% ipython --no-banner

In [1]: import numpy as np

In [2]: import numpy.linalg as la

In [3]: np.set_printoptions(precision=3, suppress=True, linewidth=200, sign=" ")

In [4]: feats = np.loadtxt("test4.csv", delimiter=",")

In [5]: feats
Out[5]: 
array([[ 1.,  0.,  0.,  0.,  0.,  0.,  0.,  0.,  0.,  0.,  0.,  0.,  0.,  0.],
       [ 1.,  1.,  0.,  0.,  0.,  0.,  0.,  0.,  0.,  0.,  0.,  0.,  0.,  0.],
       [ 1.,  0.,  1.,  0.,  0.,  0.,  0.,  0.,  0.,  0.,  0.,  0.,  0.,  0.],
       [-2.,  2.,  1.,  1.,  0.,  0.,  0.,  0.,  0.,  0.,  0.,  0.,  0.,  0.],
       [ 1.,  1., -1., -1.,  1.,  0.,  0.,  0.,  0.,  0.,  0.,  0.,  0.,  0.],
       [ 0.,  2., -1.,  0.,  1.,  1.,  0.,  0.,  0.,  0.,  0.,  0.,  0.,  0.],
       [ 2.,  2., -1.,  1.,  2.,  1.,  1.,  0.,  0.,  0.,  0.,  0.,  0.,  0.],
       [ 0.,  1.,  1.,  1., -1.,  2., -1.,  1.,  0.,  0.,  0.,  0.,  0.,  0.],
       [ 2., -1., -1.,  1., -2., -1.,  2.,  1.,  1.,  0.,  0.,  0.,  0.,  0.],
       [-1.,  0., -2.,  1.,  0.,  2.,  0.,  1.,  0.,  1.,  0.,  0.,  0.,  0.],
       [ 2., -1.,  0.,  0., -1., -2.,  2.,  1., -1.,  0.,  1.,  0.,  0.,  0.],
       [ 2.,  2.,  1., -1.,  1.,  0.,  1.,  1., -1.,  2.,  2.,  1.,  0.,  0.],
       [ 1., -1.,  1.,  0.,  2.,  0.,  0.,  1.,  0.,  0., -2.,  0.,  1.,  0.],
       [-2.,  0.,  2.,  2.,  0., -2.,  1.,  0., -2., -2.,  0.,  1.,  0.,  1.]])

In [6]: np.allclose(feats, feats.T)
Out[6]: False

In [7]: np.sort(np.abs(la.eigvals(feats)))
Out[7]: array([ 1.,  1.,  1.,  1.,  1.,  1.,  1.,  1.,  1.,  1.,  1.,  1.,  1.,  1.])

In [8]: round(np.abs(la.eigvals(feats)).max(), 3)
Out[8]: np.float64(1.0)
